$ ipython --no-banner

In [1]: import numpy as np

In [2]: np.set_printoptions(suppress=True, linewidth=120)

In [3]: tidy = lambda a: np.round(a, 2) + 0

In [4]: W0 = np.loadtxt("test12.csv", delimiter=",")

In [5]: W0
Out[5]: 
array([[-2., -3.,  0.,  0.,  0.,  0.,  0.,  0.],
       [-3., -2., -3.,  0.,  0.,  0.,  0.,  0.],
       [ 0., -3., -3., -3.,  0.,  0.,  0.,  0.],
       [ 0.,  0., -3.,  1., -3.,  0.,  0.,  0.],
       [ 0.,  0.,  0., -3., -1., -3.,  0.,  0.],
       [ 0.,  0.,  0.,  0., -3.,  2., -3.,  0.],
       [ 0.,  0.,  0.,  0.,  0., -3., -1., -3.],
       [ 0.,  0.,  0.,  0.,  0.,  0., -3.,  1.]])

In [6]: u, r1 = W0[5], W0[7]

In [7]: u @ u
Out[7]: np.float64(22.0)

In [8]: pr = (u @ r1) / (u @ u) * u

In [9]: (r1 - pr) @ u
Out[9]: np.float64(0.0)

In [10]: np.outer(u, r1)
Out[10]: 
array([[ 0.,  0.,  0.,  0.,  0.,  0., -0.,  0.],
       [ 0.,  0.,  0.,  0.,  0.,  0., -0.,  0.],
       [ 0.,  0.,  0.,  0.,  0.,  0., -0.,  0.],
       [ 0.,  0.,  0.,  0.,  0.,  0., -0.,  0.],
       [-0., -0., -0., -0., -0., -0.,  9., -3.],
       [ 0.,  0.,  0.,  0.,  0.,  0., -6.,  2.],
       [-0., -0., -0., -0., -0., -0.,  9., -3.],
       [ 0.,  0.,  0.,  0.,  0.,  0., -0.,  0.]])

In [11]: np.all(np.linalg.eigvalsh(W0) > 0)
Out[11]: np.False_

In [12]: tidy(np.linalg.eigvalsh(W0).min())
Out[12]: np.float64(-7.12)

In [13]: [round(float(np.linalg.det(W0[:i, :i])), 2) + 0 for i in range(1, 9)]
Out[13]: [-2.0, -5.0, 33.0, 78.0, -375.0, -1452.0, 4827.0, 17895.0]
